In [1]: import numpy as np

In [2]: import numpy.linalg as la

In [3]: np.set_printoptions(precision=2, suppress=True, linewidth=140, floatmode="fixed")

In [4]: feats = np.load("case0.npy")

In [5]: print(feats)
[[3 0 0 0 0 0 0 0]
 [2 3 0 0 0 0 0 0]
 [2 0 2 0 0 0 0 0]
 [0 1 2 2 0 0 0 0]
 [1 1 3 0 1 0 0 0]
 [2 2 0 0 3 2 0 0]
 [3 2 1 0 3 1 3 0]
 [3 2 1 0 2 0 2 2]]

In [6]: # triangular

In [7]: x = np.array([7, 0, 3, 9, 0, 6, 6, 5])

In [8]: y = feats @ x

In [9]: c, lr = np.zeros(8), 1 / la.norm(feats, 2) ** 2

In [10]: for i in range(60):
    ...:     c -= lr * feats.T @ (feats @ c - y)
    ...:     if i % 10 == 0: print(i, round(la.norm(feats @ c - y), 2))
    ...: 
0 19.33
10 12.3
20 9.22
30 7.11
40 5.55
50 4.38

In [11]: print(round(float(la.cond(feats)), 2))
37.54

In [12]: print(la.matrix_rank(feats - feats[0, 0] * np.eye(8)))
7

In [13]: print(np.prod(np.diag(feats)), round(la.det(feats), 2))
432 432.0

In [14]: print(np.sort(la.eigvals(feats)))
[1.00 2.00 2.00 2.00 2.00 3.00 3.00 3.00]

In [15]: t3 = np.stack([feats, -2 * feats, feats[::-1]])

In [16]: print(la.matrix_rank(t3.reshape(3, -1)))
2

In [17]: print(t3.shape)
(3, 8, 8)

In [18]: E = np.loadtxt("arr.csv", delimiter=",")

In [19]: print(E)
[[ 2.00  2.00  3.00  3.00 -2.00  1.00  3.00]
 [ 2.00  2.00  2.00  3.00  3.00 -2.00  1.00]
 [ 3.00  2.00  2.00  2.00  3.00  3.00 -2.00]
 [ 3.00  3.00  2.00  2.00  2.00  3.00  3.00]
 [-2.00  3.00  3.00  2.00  2.00  2.00  3.00]
 [ 1.00 -2.00  3.00  3.00  2.00  2.00  2.00]
 [ 3.00  1.00 -2.00  3.00  3.00  2.00  2.00]]

In [20]: # symmetric, so the eigenvalues are real

In [21]: print(np.all(la.eigvalsh(E) > 0))
False

In [22]: w, vecs = la.eigh(E)

In [23]: x = np.array([0, 0, 1, 2, 3, 1, 2])

In [24]: print(np.abs(E).sum(axis=1).max(), np.round(np.abs(w).max(), 2))
18.0 13.18

In [25]: print(np.round(x @ E @ x / (x @ x), 2), round(float(w[0]), 2), np.round(w[-1], 2))
9.37 -6.2 13.18

In [26]: print(x @ E @ x)
178.0

In [27]: def softmax(z):
    ...:     e = np.exp(z - z.max(axis=-1, keepdims=True))
    ...:     return e / e.sum(axis=-1, keepdims=True)
    ...: 

In [28]: print(softmax(E).sum(axis=1))
[1.00 1.00 1.00 1.00 1.00 1.00 1.00]

In [29]: print(np.round(softmax(E[2] + 2), 2) + 0)
[0.24 0.09 0.09 0.09 0.24 0.24 0.00]

In [30]: att = E @ E.T / np.sqrt(7)

In [31]: print(softmax(att).round(6).argmax(axis=1))
[0 1 2 3 4 5 6]

In [32]: print(softmax(att)[2] @ E)
[ 3.00  2.01  2.00  2.00  2.98  3.00 -1.92]

In [33]: print(np.round(softmax(att), 2) + 0)
[[0.95 0.00 0.00 0.05 0.00 0.00 0.00]
 [0.00 0.96 0.00 0.02 0.00 0.00 0.00]
 [0.00 0.00 0.98 0.02 0.00 0.00 0.00]
 [0.00 0.00 0.00 0.99 0.00 0.00 0.00]
 [0.00 0.00 0.00 0.02 0.98 0.00 0.00]
 [0.00 0.00 0.00 0.02 0.00 0.96 0.00]
 [0.00 0.00 0.00 0.05 0.00 0.00 0.95]]

In [34]: arr = np.load("data.npy")

In [35]: print(arr)
[[ 1.00  7.00  7.00 -4.00  1.00  4.00  3.00  0.00  0.00]
 [ 3.00 -7.00 -2.00 -6.00  6.00 -4.00 -2.00  0.00  0.00]
 [-3.00 -8.00 -3.00 -2.00 -1.00  8.00  7.00  0.00  0.00]
 [-1.00 -2.00 -6.00  0.00 -6.00 -9.00  7.00  0.00  0.00]
 [-2.00  7.00  0.00  7.00 -9.00 -9.00 -4.00  0.00  0.00]
 [-9.00  2.00  7.00 -1.00  0.00 -9.00 -9.00  0.00  0.00]
 [-3.00 -9.00 -6.00  7.00 -5.00 -3.00 -3.00  0.00  0.00]
 [ 0.00  0.00  0.00  0.00  0.00  0.00  0.00 -2.00  2.00]
 [ 0.00  0.00  0.00  0.00  0.00  0.00  0.00  2.00 -1.00]]

In [36]: # splits into 2 blocks

In [37]: print((la.matrix_power((arr != 0) + (arr.T != 0) + np.eye(9), 9) > 0).astype(int))
[[1 1 1 1 1 1 1 0 0]
 [1 1 1 1 1 1 1 0 0]
 [1 1 1 1 1 1 1 0 0]
 [1 1 1 1 1 1 1 0 0]
 [1 1 1 1 1 1 1 0 0]
 [1 1 1 1 1 1 1 0 0]
 [1 1 1 1 1 1 1 0 0]
 [0 0 0 0 0 0 0 1 1]
 [0 0 0 0 0 0 0 1 1]]

In [38]: print((arr != 0).astype(int))
[[1 1 1 1 1 1 1 0 0]
 [1 1 1 1 1 1 1 0 0]
 [1 1 1 1 1 1 1 0 0]
 [1 1 1 0 1 1 1 0 0]
 [1 1 0 1 1 1 1 0 0]
 [1 1 1 1 0 1 1 0 0]
 [1 1 1 1 1 1 1 0 0]
 [0 0 0 0 0 0 0 1 1]
 [0 0 0 0 0 0 0 1 1]]

In [39]: x = np.array([1, 1, 2, 2, 1, 0, 2, 1, 1])

In [40]: y = arr @ x

In [41]: c, lr = np.zeros(9), 1 / la.norm(arr, 2) ** 2

In [42]: for i in range(25):
    ...:     c -= lr * arr.T @ (arr @ c - y)
    ...:     if i % 5 == 0: print(i, round(la.norm(arr @ c - y), 2))
    ...: 
0 17.13
5 3.73
10 3.29
15 3.22
20 3.18

In [43]: print(c)
[ 0.76  1.66  0.52  0.21 -0.18  0.73  0.72  0.07 -0.03]

In [44]: print(round(float(la.cond(arr)), 2))
42.97

In [45]: J = np.loadtxt("w.csv", delimiter=",")

In [46]: print(J.round(2) + 0)
[[-0.66 -0.65  0.38 -0.01  0.07]
 [ 0.58 -0.30  0.39 -0.04  0.65]
 [-0.19  0.10 -0.26 -0.88  0.32]
 [ 0.43 -0.51  0.00 -0.38 -0.64]
 [-0.04  0.48  0.80 -0.27 -0.25]]

In [47]: # columns are unit length and at right angles

In [48]: q = J.astype(float).copy()

In [49]: for j in range(5):
    ...:     q[:, j] -= q[:, :j] @ (q[:, :j].T @ q[:, j])
    ...:     q[:, j] /= la.norm(q[:, j])
    ...: 

In [50]: print(np.round(q.T @ q, 2) + 0)
[[1.00 0.00 0.00 0.00 0.00]
 [0.00 1.00 0.00 0.00 0.00]
 [0.00 0.00 1.00 0.00 0.00]
 [0.00 0.00 0.00 1.00 0.00]
 [0.00 0.00 0.00 0.00 1.00]]

In [51]: print(q.round(2) + 0)
[[-0.66 -0.65  0.38 -0.01  0.07]
 [ 0.58 -0.30  0.39 -0.04  0.65]
 [-0.19  0.10 -0.26 -0.88  0.32]
 [ 0.43 -0.51  0.00 -0.38 -0.64]
 [-0.04  0.48  0.80 -0.27 -0.25]]

In [52]: print(np.round(q.T @ J, 2) + 0)
[[1.00 0.00 0.00 0.00 0.00]
 [0.00 1.00 0.00 0.00 0.00]
 [0.00 0.00 1.00 0.00 0.00]
 [0.00 0.00 0.00 1.00 0.00]
 [0.00 0.00 0.00 0.00 1.00]]

In [53]: rng = np.random.default_rng(3403)

In [54]: M2 = J + rng.integers(-2, 3, (5, 4)) @ rng.integers(-2, 3, (4, 5))

In [55]: print(M2)
[[  5.34   1.35  -8.62   4.99  -4.93]
 [ -1.42   2.70   1.39   1.96   0.65]
 [  0.81  -0.90  -3.26   2.12   0.32]
 [-11.57   6.49   2.00   2.62   6.36]
 [ -6.04   2.48   2.80   1.73   3.75]]

In [56]: print(M2 - J)
[[  6.00   2.00  -9.00   5.00  -5.00]
 [ -2.00   3.00   1.00   2.00   0.00]
 [  1.00  -1.00  -3.00   3.00   0.00]
 [-12.00   7.00   2.00   3.00   7.00]
 [ -6.00   2.00   2.00   2.00   4.00]]

In [57]: q = M2.astype(float).copy()

In [58]: for j in range(5):
    ...:     q[:, j] -= q[:, :j] @ (q[:, :j].T @ q[:, j])
    ...:     q[:, j] /= la.norm(q[:, j])
    ...: 

In [59]: print(np.round(q.T @ q, 2) + 0)
[[1.00 0.00 0.00 0.00 0.00]
 [0.00 1.00 0.00 0.00 0.00]
 [0.00 0.00 1.00 0.00 0.00]
 [0.00 0.00 0.00 1.00 0.00]
 [0.00 0.00 0.00 0.00 1.00]]

In [60]: F = np.load("x.npy")

In [61]: print(F)
[[-2 -1  0  1]
 [ 2  3  4  5]
 [ 6  7  8  9]
 [10 11 12 13]
 [14 15 16 17]
 [18 19 20 21]
 [22 23 24 25]
 [26 27 28 29]
 [30 31 32 33]]

In [62]: # rank 2

In [63]: print(np.round(F @ la.pinv(F) @ F, 2) + 0)
[[-2.00 -1.00  0.00  1.00]
 [ 2.00  3.00  4.00  5.00]
 [ 6.00  7.00  8.00  9.00]
 [10.00 11.00 12.00 13.00]
 [14.00 15.00 16.00 17.00]
 [18.00 19.00 20.00 21.00]
 [22.00 23.00 24.00 25.00]
 [26.00 27.00 28.00 29.00]
 [30.00 31.00 32.00 33.00]]

In [64]: print(np.abs(np.diag(la.qr(F)[1])) > 1e-9)
[ True  True False False]

In [65]: print(np.unique(F.round(6), axis=0).shape)
(9, 4)

In [66]: print(la.lstsq(F[:-1].T, F[-1])[2])
2

In [67]: left, sig, Vh = la.svd(F)

In [68]: vecs = Vh[:(sig > 1e-8).sum()]

In [69]: x = F[0] + -1 * F[3] + rng.integers(2) * np.eye(4)[0]

In [70]: print(x)
[-11.00 -12.00 -12.00 -12.00]

In [71]: print(la.matrix_rank(np.vstack([F, x])))
3

In [72]: print(round(float(la.norm(x - vecs.T @ vecs @ x)), 2))
0.55

In [73]: rk = la.matrix_rank(F)

In [74]: print(rk)
2

In [75]: ns = la.svd(F)[2][rk:].T

In [76]: print(np.allclose(F @ ns, 0))
True

In [77]: print(np.round(F @ ns, 2) + 0)
[[0.00 0.00]
 [0.00 0.00]
 [0.00 0.00]
 [0.00 0.00]
 [0.00 0.00]
 [0.00 0.00]
 [0.00 0.00]
 [0.00 0.00]
 [0.00 0.00]]

In [78]: print(la.norm(F, axis=1).argmax())
8

In [79]: print(round(float(la.norm(F, 1)), 2), round(la.norm(F, np.inf), 2))
153.0 126.0

In [80]: print(la.norm(F, axis=0))
[52.19 54.64 57.13 59.67]

In [81]: print(round(float(la.norm(F[7] - F[5])), 2))
16.0

In [82]: print(round(float(la.norm(F) ** 2 / la.norm(F, 2) ** 2), 2))
1.0

In [83]: print(round(float(la.norm(F, 2)), 2))
111.89

In [84]: print(round(float(la.norm(F[7], 1)), 2), round(float(la.norm(F[7], np.inf)), 2))
110.0 29.0

In [85]: mat = np.load("run17.npy")

In [86]: print(mat)
[[1.00 0.50 0.25 0.12 0.06 0.03 0.02 0.01]
 [0.50 1.00 0.50 0.25 0.12 0.06 0.03 0.02]
 [0.25 0.50 1.00 0.50 0.25 0.12 0.06 0.03]
 [0.12 0.25 0.50 1.00 0.50 0.25 0.12 0.06]
 [0.06 0.12 0.25 0.50 1.00 0.50 0.25 0.12]
 [0.03 0.06 0.12 0.25 0.50 1.00 0.50 0.25]
 [0.02 0.03 0.06 0.12 0.25 0.50 1.00 0.50]
 [0.01 0.02 0.03 0.06 0.12 0.25 0.50 1.00]]

In [87]: # equal to its transpose

In [88]: z = rng.permutation(8)

In [89]: print(z)
[5 6 4 0 1 2 3 7]

In [90]: M2 = mat[z][:, z]

In [91]: print(np.sort(np.abs(la.eigvals(M2))))
[0.35 0.38 0.44 0.56 0.78 1.16 1.77 2.56]

In [92]: print(np.allclose(M2, mat))
False

In [93]: print(np.diag(M2))
[1.00 1.00 1.00 1.00 1.00 1.00 1.00 1.00]

In [94]: print(M2)
[[1.00 0.50 0.50 0.03 0.06 0.12 0.25 0.25]
 [0.50 1.00 0.25 0.02 0.03 0.06 0.12 0.50]
 [0.50 0.25 1.00 0.06 0.12 0.25 0.50 0.12]
 [0.03 0.02 0.06 1.00 0.50 0.25 0.12 0.01]
 [0.06 0.03 0.12 0.50 1.00 0.50 0.25 0.02]
 [0.12 0.06 0.25 0.25 0.50 1.00 0.50 0.03]
 [0.25 0.12 0.50 0.12 0.25 0.50 1.00 0.06]
 [0.25 0.50 0.12 0.01 0.02 0.03 0.06 1.00]]

In [95]: z = rng.permutation(8)

In [96]: M2 = feats[:, z] * rng.choice([-1, 1], 8)

In [97]: print(M2)
[[ 0  3  0  0  0  0  0  0]
 [ 0  2  3  0  0  0  0  0]
 [ 0  2  0  0  0  0 -2  0]
 [ 0  0  1  0 -2  0 -2  0]
 [ 0  1  1  0  0  1 -3  0]
 [-2  2  2  0  0  3  0  0]
 [-1  3  2  3  0  3 -1  0]
 [ 0  3  2  2  0  2 -1  2]]

In [98]: left, _, Vh = la.svd(feats.T @ M2)

In [99]: print(np.round(left @ Vh, 2) + 0)
[[ 0.00  1.00  0.00  0.00  0.00  0.00  0.00  0.00]
 [ 0.00  0.00  1.00  0.00  0.00  0.00  0.00  0.00]
 [ 0.00  0.00  0.00  0.00  0.00  0.00 -1.00  0.00]
 [ 0.00  0.00  0.00  0.00 -1.00  0.00  0.00  0.00]
 [ 0.00  0.00  0.00  0.00  0.00  1.00  0.00  0.00]
 [-1.00  0.00  0.00  0.00  0.00  0.00  0.00  0.00]
 [ 0.00  0.00  0.00  1.00  0.00  0.00  0.00  0.00]
 [ 0.00  0.00  0.00  0.00  0.00  0.00  0.00  1.00]]

In [100]: Lm = la.cholesky(mat)

In [101]: print(Lm)
[[1.00 0.00 0.00 0.00 0.00 0.00 0.00 0.00]
 [0.50 0.87 0.00 0.00 0.00 0.00 0.00 0.00]
 [0.25 0.43 0.87 0.00 0.00 0.00 0.00 0.00]
 [0.12 0.22 0.43 0.87 0.00 0.00 0.00 0.00]
 [0.06 0.10 0.22 0.43 0.87 0.00 0.00 0.00]
 [0.03 0.05 0.10 0.22 0.43 0.87 0.00 0.00]
 [0.02 0.02 0.05 0.10 0.22 0.43 0.87 0.00]
 [0.01 0.02 0.02 0.05 0.10 0.22 0.43 0.87]]

In [102]: print(Lm @ Lm.T)
[[1.00 0.50 0.25 0.12 0.06 0.03 0.02 0.01]
 [0.50 1.00 0.50 0.25 0.12 0.06 0.03 0.02]
 [0.25 0.50 1.00 0.50 0.25 0.12 0.06 0.03]
 [0.12 0.25 0.50 1.00 0.50 0.25 0.12 0.06]
 [0.06 0.12 0.25 0.50 1.00 0.50 0.25 0.12]
 [0.03 0.06 0.12 0.25 0.50 1.00 0.50 0.25]
 [0.02 0.03 0.06 0.12 0.25 0.50 1.00 0.50]
 [0.01 0.02 0.03 0.06 0.12 0.25 0.50 1.00]]

In [103]: print(la.eigvalsh(mat).min() > 0)
True

In [104]: w, vecs = la.eigvalsh(mat)
---------------------------------------------------------------------------
ValueError                                Traceback (most recent call last)
Cell In[104], line 1
----> 1 w, vecs = la.eigvalsh(mat)

ValueError: too many values to unpack (expected 2)

In [105]: w, vecs = la.eigh(mat)

In [106]: print(np.round(vecs.T @ mat @ vecs, 2) + 0)
[[0.35 0.00 0.00 0.00 0.00 0.00 0.00 0.00]
 [0.00 0.38 0.00 0.00 0.00 0.00 0.00 0.00]
 [0.00 0.00 0.44 0.00 0.00 0.00 0.00 0.00]
 [0.00 0.00 0.00 0.56 0.00 0.00 0.00 0.00]
 [0.00 0.00 0.00 0.00 0.78 0.00 0.00 0.00]
 [0.00 0.00 0.00 0.00 0.00 1.16 0.00 0.00]
 [0.00 0.00 0.00 0.00 0.00 0.00 1.77 0.00]
 [0.00 0.00 0.00 0.00 0.00 0.00 0.00 2.56]]

In [107]: print(np.abs(vecs[:, -1]))
[0.23 0.33 0.39 0.43 0.43 0.39 0.33 0.23]

In [108]: print(np.unique(w.round(6) + 0, return_counts=True)[1])
[1 1 1 1 1 1 1 1]

In [109]: print(np.round(vecs.T @ vecs, 2) + 0)
[[1.00 0.00 0.00 0.00 0.00 0.00 0.00 0.00]
 [0.00 1.00 0.00 0.00 0.00 0.00 0.00 0.00]
 [0.00 0.00 1.00 0.00 0.00 0.00 0.00 0.00]
 [0.00 0.00 0.00 1.00 0.00 0.00 0.00 0.00]
 [0.00 0.00 0.00 0.00 1.00 0.00 0.00 0.00]
 [0.00 0.00 0.00 0.00 0.00 1.00 0.00 0.00]
 [0.00 0.00 0.00 0.00 0.00 0.00 1.00 0.00]
 [0.00 0.00 0.00 0.00 0.00 0.00 0.00 1.00]]
